$ ipython --no-banner

In [1]: import numpy as np

In [2]: import numpy.linalg as la

In [3]: np.set_printoptions(precision=2, suppress=True, linewidth=140)

In [4]: tidy = lambda a: np.round(a, 2) + 0

In [5]: E = np.load("sample18.npy")

In [6]: print(E)
[[4. 1. 1. 1. 1.]
 [1. 4. 1. 1. 1.]
 [1. 1. 4. 1. 1.]
 [1. 1. 1. 4. 1.]
 [1. 1. 1. 1. 4.]]

In [7]: L = la.cholesky(E)

In [8]: print(tidy(np.diag(L) ** 2))
[4.   3.75 3.6  3.5  3.43]

In [9]: print(tidy(np.prod(np.diag(L)) ** 2), tidy(la.det(E)))
648.0 648.0

In [10]: print(E / np.sqrt(np.outer(np.diag(E), np.diag(E))))
[[1.   0.25 0.25 0.25 0.25]
 [0.25 1.   0.25 0.25 0.25]
 [0.25 0.25 1.   0.25 0.25]
 [0.25 0.25 0.25 1.   0.25]
 [0.25 0.25 0.25 0.25 1.  ]]

In [11]: print(tidy(L))
[[2.   0.   0.   0.   0.  ]
 [0.5  1.94 0.   0.   0.  ]
 [0.5  0.39 1.9  0.   0.  ]
 [0.5  0.39 0.32 1.87 0.  ]
 [0.5  0.39 0.32 0.27 1.85]]

In [12]: rng = np.random.default_rng(338)

In [13]: idx = rng.permutation(5)

In [14]: print(idx)
[3 4 1 2 0]

In [15]: B = E[idx][:, idx]

In [16]: print(np.diag(B))
[4. 4. 4. 4. 4.]

In [17]: print(np.allclose(B, E))
True

In [18]: print(np.trace(B))
20.0

In [19]: print(tidy(la.det(B)), tidy(la.det(E[idx])))
648.0 648.0

In [20]: print(B)
[[4. 1. 1. 1. 1.]
 [1. 4. 1. 1. 1.]
 [1. 1. 4. 1. 1.]
 [1. 1. 1. 4. 1.]
 [1. 1. 1. 1. 4.]]

In [21]: print(E @ np.ones(5))
[8. 8. 8. 8. 8.]

In [22]: print(E @ (-1.0) ** np.arange(5))
[ 4. -2.  4. -2.  4.]

In [23]: print(np.sort(np.abs(np.fft.fft(E[0]))), tidy(np.sort(la.svd(E, compute_uv=False))))
[3. 3. 3. 3. 8.] [3. 3. 3. 3. 8.]

In [24]: print(np.allclose(E @ E.T, E.T @ E))
True

In [25]: print(np.fft.fft(E[0]))
[8.+0.j 3.+0.j 3.+0.j 3.+0.j 3.+0.j]

In [26]: B = E / np.sqrt((E ** 2).mean(axis=1, keepdims=True))

In [27]: print(B[2])
[0.5 0.5 2.  0.5 0.5]

In [28]: print(la.matrix_rank(E - E.mean(axis=1, keepdims=True)))
4

In [29]: M = np.loadtxt("arr.csv", delimiter=",")

In [30]: print(M)
[[1. 0. 0. 0.]
 [0. 0. 1. 0.]
 [0. 0. 0. 1.]
 [0. 1. 0. 0.]]

In [31]: idx = rng.permutation(4)

In [32]: print(idx)
[1 3 2 0]

In [33]: B = M[idx][:, idx]

In [34]: print(np.allclose(B, M))
False

In [35]: print(tidy(np.sort(np.abs(la.eigvals(B)))))
[1. 1. 1. 1.]

In [36]: print(tidy(la.det(B)), tidy(la.det(M[idx])))
1.0 1.0

In [37]: print(np.trace(B))
1.0

In [38]: print(tidy(la.svd(M, compute_uv=False)))
[1. 1. 1. 1.]

In [39]: print(M[:, 1] @ M[:, 2])
0.0

In [40]: print(M @ M.T)
[[1. 0. 0. 0.]
 [0. 1. 0. 0.]
 [0. 0. 1. 0.]
 [0. 0. 0. 1.]]

In [41]: q, V = la.qr(M[:, :2])[0], la.qr(M[:, 2:])[0]

In [42]: sv = la.svd(q.T @ V, compute_uv=False)

In [43]: print(np.degrees(np.arccos(sv.clip(0, 1))))
[90. 90.]

In [44]: print(tidy(np.sort(np.abs(la.eigvals(M)))[::-1]))
[1. 1. 1. 1.]

In [45]: print(M.sum(axis=1))
[1. 1. 1. 1.]

In [46]: print(tidy(la.matrix_power(M, 100)))
[[1. 0. 0. 0.]
 [0. 0. 1. 0.]
 [0. 0. 0. 1.]
 [0. 1. 0. 0.]]

In [47]: print(tidy(la.matrix_power(M, 2)))
[[1. 0. 0. 0.]
 [0. 0. 0. 1.]
 [0. 1. 0. 0.]
 [0. 0. 1. 0.]]

In [48]: p = np.eye(4)[1]

In [49]: for _ in range(6):
    ...:     p = p @ M
    ...:     print(p.round(2))
    ...: 
[0. 0. 1. 0.]
[0. 0. 0. 1.]
[0. 1. 0. 0.]
[0. 0. 1. 0.]
[0. 0. 0. 1.]
[0. 1. 0. 0.]

In [50]: A = np.loadtxt("w.csv", delimiter=",")

In [51]: print(A)
[[ 4.   -6.55  5.97 -7.  ]
 [ 3.91 -7.    5.48 -6.8 ]
 [ 4.23 -7.1   5.72 -7.05]
 [ 4.39 -7.31  6.23 -7.31]
 [ 4.12 -7.52  6.25 -7.33]
 [ 3.98 -7.16  5.9  -6.63]
 [ 3.74 -6.5   6.38 -7.  ]
 [ 3.97 -6.62  5.88 -7.26]
 [ 4.04 -7.37  5.76 -6.91]
 [-1.17 -5.55 -0.74  4.36]
 [-0.62 -5.91 -0.9   3.99]
 [-0.74 -5.72 -1.2   3.82]
 [-0.68 -6.37 -0.95  3.85]
 [-0.79 -5.96 -1.34  4.27]
 [-0.78 -6.06 -1.15  3.73]
 [-0.7  -5.41 -1.02  4.32]
 [-0.91 -6.16 -1.26  3.91]
 [-0.92 -6.53 -1.55  4.22]]

In [52]: print(tidy(la.norm(A, 2) / la.norm(A)))
0.86

In [53]: print([round(float(x), 2) for x in la.svd(A, compute_uv=False)[:3]])
[36.83, 22.04, 1.09]

In [54]: q, _ = la.qr(np.array([[-0.6, 0.6], [1.1, 0.9]]))

In [55]: vals = np.array([-2, 1])

In [56]: K = q @ np.diag(vals) @ q.T

In [57]: print(tidy(K))
[[ 0.31  1.26]
 [ 1.26 -1.31]]

In [58]: x = np.array([1, -2])

In [59]: print(tidy(K @ x))
[-2.21  3.89]

In [60]: print(tidy(K @ (2 * x)))
[-4.42  7.77]

In [61]: print(tidy(K * x))
[[ 0.31 -2.52]
 [ 1.26  2.62]]

In [62]: print(tidy(K @ np.eye(2)[0]))
[0.31 1.26]

In [63]: print(tidy((K * x).sum(axis=1)))
[-2.21  3.89]

In [64]: x = np.array([1, -1])

In [65]: target = K @ x

In [66]: beta, lr = np.zeros(2), 1 / la.norm(K, 2) ** 2

In [67]: for i in range(40):
    ...:     beta -= lr * K.T @ (K @ beta - target)
    ...:     if i % 10 == 0: print(i, round(la.norm(K @ beta - target), 2))
    ...: 
0 0.3
10 0.02
20 0.0
30 0.0

In [68]: print(tidy(la.cond(K)))
2.0

In [69]: B = np.inv(K)
AttributeError: module 'numpy' has no attribute 'inv'


In [70]: B = la.inv(K)

In [71]: print(tidy(la.det(K) * B))
[[-1.31 -1.26]
 [-1.26  0.31]]

In [72]: print(tidy(la.det(K) * la.det(B)))
1.0

In [73]: print(np.allclose(B, K.T))
False

In [74]: B = E + rng.integers(-2, 3, (5, 1)) @ rng.integers(-2, 3, (1, 5))

In [75]: print(B)
[[ 4. -3.  1.  3. -3.]
 [ 1.  8.  1. -1.  5.]
 [ 1.  5.  4. -1.  5.]
 [ 1. -3.  1.  6. -3.]
 [ 1. -3.  1.  3.  0.]]

In [76]: print(la.matrix_rank(B - E, tol=1e-8))
1

In [77]: def softmax(z):
    ...:     e = np.exp(z - z.max(axis=-1, keepdims=True))
    ...:     return e / e.sum(axis=-1, keepdims=True)
    ...: 

In [78]: print(tidy(softmax(B[1] + 5)))
[0.   0.95 0.   0.   0.05]

In [79]: print(tidy(softmax(B[1])))
[0.   0.95 0.   0.   0.05]

In [80]: S = B @ B.T / np.sqrt(5)

In [81]: print(tidy(softmax(S)[1] @ B))
[ 1.  8.  1. -1.  5.]

In [82]: print(softmax(S).round(6).argmax(axis=1))
[0 1 1 3 3]

In [83]: print(tidy(softmax(S)))
[[0.79 0.   0.   0.21 0.  ]
 [0.   1.   0.   0.   0.  ]
 [0.   0.79 0.21 0.   0.  ]
 [0.   0.   0.   1.   0.  ]
 [0.06 0.   0.   0.92 0.02]]

In [84]: print(tidy(softmax(S + np.triu(np.full(S.shape, -np.inf), 1))))
[[1.   0.   0.   0.   0.  ]
 [0.   1.   0.   0.   0.  ]
 [0.   0.79 0.21 0.   0.  ]
 [0.   0.   0.   1.   0.  ]
 [0.06 0.   0.   0.92 0.02]]

In [85]: X = np.load("case15.npy")

In [86]: print(X)
[[ 0  3 -3]
 [ 0  6 -6]
 [ 0  4 -3]
 [ 0  1  0]
 [ 2 -1 -3]
 [ 4  0 -2]
 [ 1  3 -2]
 [-2  3 -2]
 [-5  6 -1]
 [-5  4  0]
 [-5  5  3]
 [-2  4  1]
 [-1  3  4]
 [ 2  4  5]
 [ 0  6  8]]

In [87]: Xc = (X - X.mean(axis=0)) / X.std(axis=0)

In [88]: print(np.argwhere(np.abs(Xc) > 2))
[[ 4  1]
 [14  2]]

In [89]: beta = la.lstsq(np.delete(Xc, 0, axis=1), Xc[:, 0])[0]

In [90]: print(tidy(1 - np.var(Xc[:, 0] - np.delete(Xc, 0, axis=1) @ beta)))
0.34

In [91]: print(np.abs(beta).argmax())
0

In [92]: print(tidy(beta))
[-0.59  0.03]

In [93]: ang = np.radians(120)

In [94]: R = np.eye(3)

In [95]: R[1, 1] = R[2, 2] = np.cos(ang)

In [96]: R[1, 2], R[2, 1] = -np.sin(ang), np.sin(ang)

In [97]: print(tidy(R))
[[ 1.    0.    0.  ]
 [ 0.   -0.5  -0.87]
 [ 0.    0.87 -0.5 ]]

In [98]: B = X @ R.T

In [99]: print(tidy(la.svd(X, compute_uv=False)), tidy(la.svd(B, compute_uv=False)))
[16.94 13.43  8.23] [16.94 13.43  8.23]

In [100]: print(np.allclose(X @ X.T, B @ B.T))
True

In [101]: print(tidy(la.det(R)), tidy(np.trace(R)))
1.0 0.0

In [102]: arr = np.load("layer0.npy")

In [103]: print(arr)
[[2 2 2]
 [2 4 4]
 [2 4 6]]

In [104]: P = np.triu(np.array([[0, 6, -7], [6, -3, -1], [-8, -2, 0]]), 1) + np.eye(3)

In [105]: B = P @ arr @ la.inv(P)

In [106]: print(B)
[[  0.  -2. -18.]
 [  0.   0.  -2.]
 [  2.  -8.  12.]]

In [107]: print(tidy(np.poly(B)))
[  1. -12.  20.  -8.]

In [108]: mat = np.array([[3, -2, -4], [2, -5, 3], [1, -4, -1]]) * (rng.random((3, 3)) < 0.3)

In [109]: print(mat)
[[ 0  0 -4]
 [ 0 -5  0]
 [ 1 -4  0]]

In [110]: q, R = la.qr(mat)

In [111]: print(np.allclose(R.T @ R, mat.T @ mat))
True
